$ python -q
>>> import numpy as np
>>> import numpy.linalg as la
>>> np.set_printoptions(suppress=True, linewidth=100)
>>> M = np.loadtxt("block14.csv", delimiter=",")
>>> M
array([[ -0.36,  -7.77,  -0.04,   0.58,  -5.75,  -4.  ,  -0.02],
       [ -0.29,   1.34,   0.12,   0.62,  11.68,  -0.04,  -0.08],
       [ -0.36, -16.36,  -0.08,  -1.28,   4.38,   4.66,   0.18],
       [ -0.56,   6.6 ,   0.  ,  -1.04,  -2.5 ,   2.13,  -0.31],
       [  0.09,  -1.65,   0.12,  -1.22,  -8.04,  -1.55,   0.16],
       [ -0.93, -19.59,   0.29,  -0.66,  -6.17,  -1.82,   0.12],
       [ -0.63,   7.5 ,   0.09,   2.34,  -9.7 ,  -2.67,   0.11],
       [  0.06,   3.19,   0.06,  -0.04,  -1.48,   3.75,   0.29],
       [ -0.1 ,  -9.12,  -0.02,  -0.87,  -5.9 ,  -1.01,  -0.2 ],
       [  0.16,  -7.41,  -0.22,   1.91,  -1.35,   0.46,  -0.26],
       [ -0.64, -16.13,   0.01,   0.51,   5.94,   2.46,   0.13],
       [  0.29,  -5.7 ,  -0.01,  -0.68,  -6.13,  -2.25,  -0.27],
       [ -0.04,   6.31,  -0.01,  -0.56,   6.89,  -3.74,  -0.28],
       [  0.78,  -3.94,   0.07,  -0.01,   1.19,   2.57,   0.01],
       [ -0.35,   3.17,  -0.2 ,   0.11, -16.38,   1.85,   0.23],
       [ -0.38,  -9.42,   0.13,   2.92,  -6.98,  -0.84,  -0.05],
       [ -0.1 ,  -3.97,   0.13,   1.52,   9.16,   0.12,   0.4 ]])
>>> U, sv, Vt = la.svd(M, full_matrices=False)
>>> np.allclose(U * sv @ Vt, M)
True
>>> np.round(Vt @ Vt.T, 2) + 0
array([[1., 0., 0., 0., 0., 0., 0.],
       [0., 1., 0., 0., 0., 0., 0.],
       [0., 0., 1., 0., 0., 0., 0.],
       [0., 0., 0., 1., 0., 0., 0.],
       [0., 0., 0., 0., 1., 0., 0.],
       [0., 0., 0., 0., 0., 1., 0.],
       [0., 0., 0., 0., 0., 0., 1.]])
>>> np.round(np.cumsum(sv ** 2) / np.sum(sv ** 2), 2)
array([0.57, 0.95, 0.99, 1.  , 1.  , 1.  , 1.  ])
>>> (sv > 1e-8).sum()
np.int64(7)
>>> P = M @ la.solve(M.T @ M, M.T)
>>> print(np.round(P @ M[:, 4], 2))
[ -5.75  11.68   4.38  -2.5   -8.04  -6.17  -9.7   -1.48  -5.9   -1.35   5.94  -6.13   6.89   1.19
 -16.38  -6.98   9.16]
>>> x0 = np.array([2, 1, 2, 1, 1, 0, 1])
>>> y = M @ x0
>>> np.round(la.lstsq(M, y)[0], 2) + 0
array([2., 1., 2., 1., 1., 0., 1.])
>>> np.round(la.solve(M.T @ M, M.T @ y), 2) + 0
array([2., 1., 2., 1., 1., 0., 1.])
>>> rng = np.random.default_rng(52520)
>>> y = y + 0.1 * rng.normal(size=17)
>>> y.round(2)
array([-13.78,  13.08, -14.09,   1.46, -10.22, -27.55,  -0.98,   2.29, -16.26,  -7.29, -11.  ,
       -12.2 ,  12.35,  -1.14, -14.04, -13.95,   7.13])
>>> beta, *_ = la.lstsq(M, y)
>>> beta.round()
array([ 2.,  1.,  2.,  1.,  1., -0.,  1.])
>>> beta.round(2)
array([ 2.13,  1.  ,  2.14,  0.98,  1.  , -0.02,  1.09])
>>> Ac = M - M.mean(axis=0)
>>> vecs = la.svd(Ac)[2][:4]
>>> B = Ac - Ac @ vecs.T @ vecs
>>> np.round((Ac @ vecs.T).std(axis=0), 2)
array([8.22, 7.15, 2.43, 1.21])
>>> X = np.array([[5, 1, -3, 2, 0, -2, -7, -6, 4],
...     [-3, -10, 0, 1, -5, -5, 2, 0, 2],
...     [-3, 6, 3, -3, 3, 6, 6, 6, -6],
...     [3, -1, -2, 2, 0, -3, -5, -4, 4]])
>>> np.diff(X, axis=0)
array([[ -8, -11,   3,  -1,  -5,  -3,   9,   6,  -2],
       [  0,  16,   3,  -4,   8,  11,   4,   6,  -8],
       [  6,  -7,  -5,   5,  -3,  -9, -11, -10,  10]])
>>> round(float(la.norm(X)), 2)
24.74
>>> np.zeros(4, 9)
Traceback (most recent call last):
  File "<python-input-29>", line 1, in <module>
    np.zeros(4, 9)
    ~~~~~~~~^^^^^^
TypeError: Cannot interpret '9' as a data type
>>> X.sum(axis=0)
array([ 2, -4, -2,  2, -2, -4, -4, -4,  4])
>>> print(np.abs(X).max())
10
>>> X - X[0]
array([[  0,   0,   0,   0,   0,   0,   0,   0,   0],
       [ -8, -11,   3,  -1,  -5,  -3,   9,   6,  -2],
       [ -8,   5,   6,  -5,   3,   8,  13,  12, -10],
       [ -2,  -2,   1,   0,   0,  -1,   2,   2,   0]])
>>> X.mean(axis=0)
array([ 0.5, -1. , -0.5,  0.5, -0.5, -1. , -1. , -1. ,  1. ])
>>> print(np.round(la.svd(X, compute_uv=False), 2) + 0)
[20.55 13.72  1.13  0.  ]
>>> print(la.matrix_rank(X))
3
>>> B = X / la.norm(X, axis=1, keepdims=True)
>>> gram = B @ B.T
>>> print(np.round(la.norm(B, axis=1), 2))
[1. 1. 1. 1.]
>>> np.argwhere(np.triu(np.abs(gram) > 0.95, 1))
array([[0, 3]])
>>> np.round(np.degrees(np.arccos(np.clip(gram[1, 0], -1, 1))), 2)
np.float64(97.02)
>>> gram[1].round(2)
array([-0.12,  1.  , -0.52,  0.13])
>>> la.cond(X) > 100
np.True_
>>> la.matrix_rank(X, rtol=0.1)
np.int64(2)
>>> [round(float(x), 2) for x in la.svd(X, compute_uv=False)[:3]]
[20.55, 13.72, 1.13]
>>> np.round(la.norm(X, 2) / la.norm(X), 2)
np.float64(0.83)
>>> theta = np.radians(60)
>>> r_ = np.eye(9)
>>> r_[6, 6] = r_[2, 2] = np.cos(theta)
>>> r_[6, 2], r_[2, 6] = -np.sin(theta), np.sin(theta)
>>> r_.round(2)
array([[ 1.  ,  0.  ,  0.  ,  0.  ,  0.  ,  0.  ,  0.  ,  0.  ,  0.  ],
       [ 0.  ,  1.  ,  0.  ,  0.  ,  0.  ,  0.  ,  0.  ,  0.  ,  0.  ],
       [ 0.  ,  0.  ,  0.5 ,  0.  ,  0.  ,  0.  ,  0.87,  0.  ,  0.  ],
       [ 0.  ,  0.  ,  0.  ,  1.  ,  0.  ,  0.  ,  0.  ,  0.  ,  0.  ],
       [ 0.  ,  0.  ,  0.  ,  0.  ,  1.  ,  0.  ,  0.  ,  0.  ,  0.  ],
       [ 0.  ,  0.  ,  0.  ,  0.  ,  0.  ,  1.  ,  0.  ,  0.  ,  0.  ],
       [ 0.  ,  0.  , -0.87,  0.  ,  0.  ,  0.  ,  0.5 ,  0.  ,  0.  ],
       [ 0.  ,  0.  ,  0.  ,  0.  ,  0.  ,  0.  ,  0.  ,  1.  ,  0.  ],
       [ 0.  ,  0.  ,  0.  ,  0.  ,  0.  ,  0.  ,  0.  ,  0.  ,  1.  ]])
>>> B = X @ r_.T
>>> round(la.det(r_), 2), np.trace(r_)
(np.float64(1.0), np.float64(8.0))
>>> np.allclose(la.norm(X, axis=1), la.norm(B, axis=1))
True
>>> np.round(np.abs(B - X).max(axis=0), 2)
array([0.  , 0.  , 4.56, 0.  , 0.  , 0.  , 6.1 , 0.  , 0.  ])
>>> U, sv, Vt = la.svd(X)
>>> vecs = Vt[:(sv > 1e-8).sum()]
>>> x0 = X[3] + 2 * X[0] + rng.integers(2) * np.eye(9)[6]
>>> x0
array([ 13.,   1.,  -8.,   6.,   0.,  -7., -19., -16.,  12.])
>>> np.round(np.diag(vecs.T @ vecs), 2)
array([0.23, 0.6 , 0.1 , 0.09, 0.55, 0.37, 0.35, 0.38, 0.34])
>>> print(la.matrix_rank(np.vstack([X, x0])))
3
>>> np.round(vecs.T @ vecs, 2)
array([[ 0.23,  0.17, -0.13,  0.02, -0.03,  0.07, -0.25, -0.25,  0.03],
       [ 0.17,  0.6 ,  0.01, -0.05,  0.32,  0.29, -0.12,  0.02, -0.11],
       [-0.13,  0.01,  0.1 , -0.01,  0.13, -0.02,  0.13,  0.19, -0.01],
       [ 0.02, -0.05, -0.01,  0.09,  0.1 , -0.16, -0.1 , -0.01,  0.17],
       [-0.03,  0.32,  0.13,  0.1 ,  0.55, -0.1 , -0.07,  0.25,  0.2 ],
       [ 0.07,  0.29, -0.02, -0.16, -0.1 ,  0.37,  0.09, -0.04, -0.32],
       [-0.25, -0.12,  0.13, -0.1 , -0.07,  0.09,  0.35,  0.26, -0.21],
       [-0.25,  0.02,  0.19, -0.01,  0.25, -0.04,  0.26,  0.38, -0.02],
       [ 0.03, -0.11, -0.01,  0.17,  0.2 , -0.32, -0.21, -0.02,  0.34]])
>>> np.allclose(vecs.T @ vecs @ x0, x0)
True
>>> print(round(la.norm(x0 - vecs.T @ vecs @ x0), 2))
0.0
>>> data = np.load("a.npy")
>>> data
array([[ 0., -2.,  0.,  0.,  0.],
       [-2.,  1., -2.,  0.,  0.],
       [ 0., -2.,  2., -2.,  0.],
       [ 0.,  0., -2.,  2., -2.],
       [ 0.,  0.,  0., -2.,  1.]])
>>> Q = data.astype(float).copy()
>>> for j in range(5):
...     Q[:, j] -= Q[:, :j] @ (Q[:, :j].T @ Q[:, j])
...     Q[:, j] /= la.norm(Q[:, j])
... 
>>> np.round(Q.T @ Q, 2) + 0
array([[1., 0., 0., 0., 0.],
       [0., 1., 0., 0., 0.],
       [0., 0., 1., 0., 0.],
       [0., 0., 0., 1., 0.],
       [0., 0., 0., 0., 1.]])
>>> x0 = np.array([-2, -2, 3, -3, 2])
>>> y = data @ x0
>>> print(y)
[  4.  -4.  16. -16.   8.]
>>> print(np.round(la.solve(data, y), 2))
[-2. -2.  3. -3.  2.]
>>> np.round(la.solve(data.T, data[0]), 2)
array([ 1., -0.,  0., -0., -0.])
>>> T = np.stack([data, -1 * data, data[::-1]])
>>> (T @ data.T).shape
(3, 5, 5)
>>> print(la.matrix_rank(T.reshape(3, -1)))
2
>>> T.shape
(3, 5, 5)
>>> T.sum(axis=0)
array([[ 0.,  0.,  0., -2.,  1.],
       [ 0.,  0., -2.,  2., -2.],
       [ 0., -2.,  2., -2.,  0.],
       [-2.,  1., -2.,  0.,  0.],
       [ 0., -2.,  0.,  0.,  0.]])
>>> np.round(la.norm(T, axis=(1, 2)), 2)
array([6.48, 6.48, 6.48])
>>> np.all(la.eigvalsh(data) > 0)
np.False_
>>> B = data + rng.integers(-2, 3, (5, 3)) @ rng.integers(-2, 3, (3, 5))
>>> B
array([[  3.,  -2.,   0.,   0.,   0.],
       [  2.,   3.,  -6.,  -1.,  -2.],
       [  4., -12.,  10.,  -9.,  10.],
       [ -1.,   4.,  -4.,   6.,  -6.],
       [ -2.,  -4.,   6.,  -2.,   5.]])
>>> print(la.matrix_rank(B - data, tol=1e-8))
3
>>> print(B - data)
[[  3.   0.   0.   0.   0.]
 [  4.   2.  -4.  -1.  -2.]
 [  4. -10.   8.  -7.  10.]
 [ -1.   4.  -2.   4.  -4.]
 [ -2.  -4.   6.   0.   4.]]
